$ python3 -q
>>> import numpy as np
>>> import numpy.linalg as la
>>> np.set_printoptions(precision=4, suppress=True, linewidth=160, legacy="1.25")
>>> J = np.load("out8.npy")
>>> J
array([[ 19.2788, -17.3766,  22.8425, -58.6424,  48.4007],
       [ 11.6625, -14.4421,   4.9289, -32.6077,  22.9372],
       [ 11.6456, -14.4328,   4.8945, -32.5508,  22.8844],
       [  7.7865, -11.7556,  -1.9136, -19.6998,  11.5202],
       [  0.7766,  -1.4752,  -1.4512,  -1.027 ,   0.1404],
       [ -0.7221,   1.2134,   1.1971,   0.814 ,  -0.2   ],
       [ -1.1601,   1.8591,   1.7967,   1.277 ,  -0.3969],
       [ -2.5012,   3.4277,   2.9472,   2.6952,  -1.4433],
       [ -3.6275,   4.3527,   3.1814,   3.9789,  -2.8149],
       [ -3.9081,   4.5394,   3.152 ,   4.3166,  -3.2171],
       [ -6.6221,   5.7128,   1.5199,   7.9424,  -8.0529],
       [-10.1062,   6.1839,  -2.9287,  13.3669, -15.9422],
       [-10.2024,   6.1864,  -3.0768,  13.5262, -16.1783],
       [-13.9885,   5.9914,  -9.6484,  20.1092, -26.0174],
       [-21.0513,   4.6482, -24.4973,  33.5705, -46.2907],
       [-26.1915,   3.2164, -36.5832,  44.0123, -62.0056],
       [-26.8093,   3.0268, -38.0872,  45.295 , -63.9334],
       [-28.763 ,   2.4071, -42.9049,  49.3852, -70.0764]])
>>> gram = np.cov(J, rowvar=False)
>>> np.argwhere(np.triu(np.abs(np.corrcoef(J.T)) > 0.8, 1))
array([[0, 2],
       [0, 3],
       [0, 4],
       [1, 3],
       [2, 3],
       [2, 4],
       [3, 4]])
>>> np.round(la.eigvalsh(gram)[::-1], 4) + 0
array([2305.4863,   88.6533,    4.3846,    0.    ,    0.    ])
>>> np.corrcoef(J.T)
array([[ 1.    , -0.753 ,  0.9105, -0.9866,  0.9897],
       [-0.753 ,  1.    , -0.4372,  0.8082, -0.669 ],
       [ 0.9105, -0.4372,  1.    , -0.8827,  0.959 ],
       [-0.9866,  0.8082, -0.8827,  1.    , -0.9758],
       [ 0.9897, -0.669 ,  0.959 , -0.9758,  1.    ]])
>>> np.polyfit(J[:, 1], J[:, 2], 1)
array([-0.9505, -6.7231])
>>> np.median(J, axis=0)
array([-3.7678,  3.1216, -0.1271,  4.1478, -3.016 ])
>>> Xc = J - J.mean(axis=0)
>>> evecs = la.svd(Xc)[2][:3]
>>> A2 = Xc - Xc @ evecs.T @ evecs
>>> la.norm(A2, axis=1).round(6).argmax()
0
>>> np.round(la.norm(A2) / la.norm(Xc), 4)
0.0
>>> (Xc @ evecs.T).std(axis=0)
array([46.6627,  9.1503,  2.035 ])
>>> d = la.norm(J[:, None] - J[None], axis=-1)
>>> np.unravel_index(d.round(6).argmax(), d.shape)
(0, 17)
>>> d.shape
(18, 18)
>>> d[:5, :5]
array([[ 0.    , 41.397 , 41.4839, 60.4419, 82.6678],
       [41.397 ,  0.    ,  0.087 , 19.1316, 42.9463],
       [41.4839,  0.087 ,  0.    , 19.0447, 42.8643],
       [60.4419, 19.1316, 19.0447,  0.    , 25.1638],
       [82.6678, 42.9463, 42.8643, 25.1638,  0.    ]])
>>> np.flatnonzero(d[11] < d.mean() / 2)
array([ 4,  5,  6,  7,  8,  9, 10, 11, 12, 13])
>>> d.mean(axis=1).argmax()
0
>>> blk = np.stack([J, -1 * J, J[::-1]])
>>> (blk @ J.T).shape
(3, 18, 18)
>>> Uu, sigma, VT = la.svd(J)
>>> evecs = VT[:(sigma > 1e-8).sum()]
>>> rng = np.random.default_rng(49)
>>> x0 = J[17] + -3 * J[4] + rng.integers(2) * np.eye(5)[4]
>>> x0
array([-31.0927,   6.8328, -38.5512,  52.4661, -70.4975])
>>> round(float(la.norm(x0 - evecs.T @ evecs @ x0)), 4)
0.0
>>> la.matrix_rank(np.vstack([J, x0]))
3
>>> np.allclose(evecs.T @ evecs @ x0, x0)
True
>>> arr = np.load("test11.npy")
>>> arr
array([[0, 0, 0, 1, 0, 0],
       [0, 1, 0, 0, 0, 0],
       [0, 0, 0, 0, 0, 1],
       [0, 0, 1, 0, 0, 0],
       [1, 0, 0, 0, 0, 0],
       [0, 0, 0, 0, 1, 0]])
>>> la.svd(arr, compute_uv=False)
array([1., 1., 1., 1., 1., 1.])
>>> arr.T @ arr
array([[1, 0, 0, 0, 0, 0],
       [0, 1, 0, 0, 0, 0],
       [0, 0, 1, 0, 0, 0],
       [0, 0, 0, 1, 0, 0],
       [0, 0, 0, 0, 1, 0],
       [0, 0, 0, 0, 0, 1]])
>>> feats = np.loadtxt("case16.csv", delimiter=",")
>>> feats
array([[-1., -1.,  0.,  0.,  0.,  0.],
       [-1.,  0., -1.,  0.,  0.,  0.],
       [ 0., -1.,  1., -1.,  0.,  0.],
       [ 0.,  0., -1., -1., -1.,  0.],
       [ 0.,  0.,  0., -1.,  1., -1.],
       [ 0.,  0.,  0.,  0., -1., -1.]])
>>> evals, evecs = la.eigh(feats)
>>> la.svd(feats, compute_uv=False)
array([2.1064, 2.    , 1.6582, 1.5593, 1.1651, 0.1576])
>>> round(evals.sum(), 4), np.trace(feats)
(-1.0, -1.0)
>>> la.eigvalsh(feats + -1 * np.eye(6))
array([-3.    , -2.6582, -2.1651, -0.8424,  0.5593,  1.1064])
>>> np.round(evecs @ np.diag(evals) @ evecs.T, 4) + 0
array([[-1., -1.,  0.,  0.,  0.,  0.],
       [-1.,  0., -1.,  0.,  0.,  0.],
       [ 0., -1.,  1., -1.,  0.,  0.],
       [ 0.,  0., -1., -1., -1.,  0.],
       [ 0.,  0.,  0., -1.,  1., -1.],
       [ 0.,  0.,  0.,  0., -1., -1.]])
>>> np.round(evecs.T @ evecs, 4) + 0
array([[1., 0., 0., 0., 0., 0.],
       [0., 1., 0., 0., 0., 0.],
       [0., 0., 1., 0., 0., 0.],
       [0., 0., 0., 1., 0., 0.],
       [0., 0., 0., 0., 1., 0.],
       [0., 0., 0., 0., 0., 1.]])
>>> evals, evecs = la.eigh(feats)
>>> x0 = np.array([-2, 2, 2, 1, 1, 2])
>>> (np.sign(evecs[:, -1].round(6)) == np.sign(evecs[0, -1].round(6))).astype(int)
array([1, 0, 1, 0, 1, 0])
>>> la.eigvalsh(feats[1:, 1:])
array([-1.943 , -1.2306, -0.4023,  1.5093,  2.0666])
>>> x0 @ feats @ x0
-14.0
>>> np.abs(feats).sum(axis=1).max(), round(float(np.abs(evals).max()), 4)
(3.0, 2.1064)
>>> gram = feats.T @ feats
>>> (feats @ feats.T).shape
(6, 6)
>>> la.eigvalsh(gram)[::-1]
array([4.4368, 4.    , 2.7495, 2.4314, 1.3574, 0.0248])
>>> np.diag(gram)
array([2., 2., 3., 3., 3., 2.])
